$ ipython --no-banner

In [1]: import numpy as np

In [2]: from numpy import linalg as LA

In [3]: np.set_printoptions(precision=4, suppress=True, linewidth=120)

In [4]: W0 = np.diag(np.array([-2, -7, 2, -8, -1]))

In [5]: W0
Out[5]: 
array([[-2,  0,  0,  0,  0],
       [ 0, -7,  0,  0,  0],
       [ 0,  0,  2,  0,  0],
       [ 0,  0,  0, -8,  0],
       [ 0,  0,  0,  0, -1]])

In [6]: w, V = LA.eigh(W0)

In [7]: vec = np.array([2, 0, 3, 0, 0])

In [8]: np.abs(W0).sum(axis=1).max(), np.abs(w).max()
Out[8]: (np.int64(8), np.float64(8.0))

In [9]: LA.eigvalsh(W0[1:, 1:])
Out[9]: array([-8., -7., -1.,  2.])

In [10]: V * np.maximum(w, 0) @ V.T
Out[10]: 
array([[0., 0., 0., 0., 0.],
       [0., 0., 0., 0., 0.],
       [0., 0., 2., 0., 0.],
       [0., 0., 0., 0., 0.],
       [0., 0., 0., 0., 0.]])

In [11]: F = np.array([[0, 0, 9, 9], [0, 0, -15, 15], [9, 9, 6, 6], [-15, 15, -10, 10]])

In [12]: q, V = LA.qr(F[:, :1])[0], LA.qr(F[:, 1:])[0]

In [13]: s = LA.svd(q.T @ V, compute_uv=False)

In [14]: s
Out[14]: array([0.679])

In [15]: np.degrees(np.arccos(s.clip(0, 1)))
Out[15]: array([47.2365])

In [16]: round(LA.norm(q @ q.T - V @ V.T, 2), 4)
Out[16]: np.float64(1.0)

In [17]: f, v = F[0], F[3]

In [18]: f @ f
Out[18]: np.int64(162)

In [19]: pr = (f @ v) / (f @ f) * f

In [20]: np.round(LA.norm(f + v) ** 2 + LA.norm(f - v) ** 2, 4)
Out[20]: np.float64(1624.0)

In [21]: np.outer(f, v)
Out[21]: 
array([[   0,    0,    0,    0],
       [   0,    0,    0,    0],
       [-135,  135,  -90,   90],
       [-135,  135,  -90,   90]])

In [22]: pr
Out[22]: array([0., 0., 0., 0.])
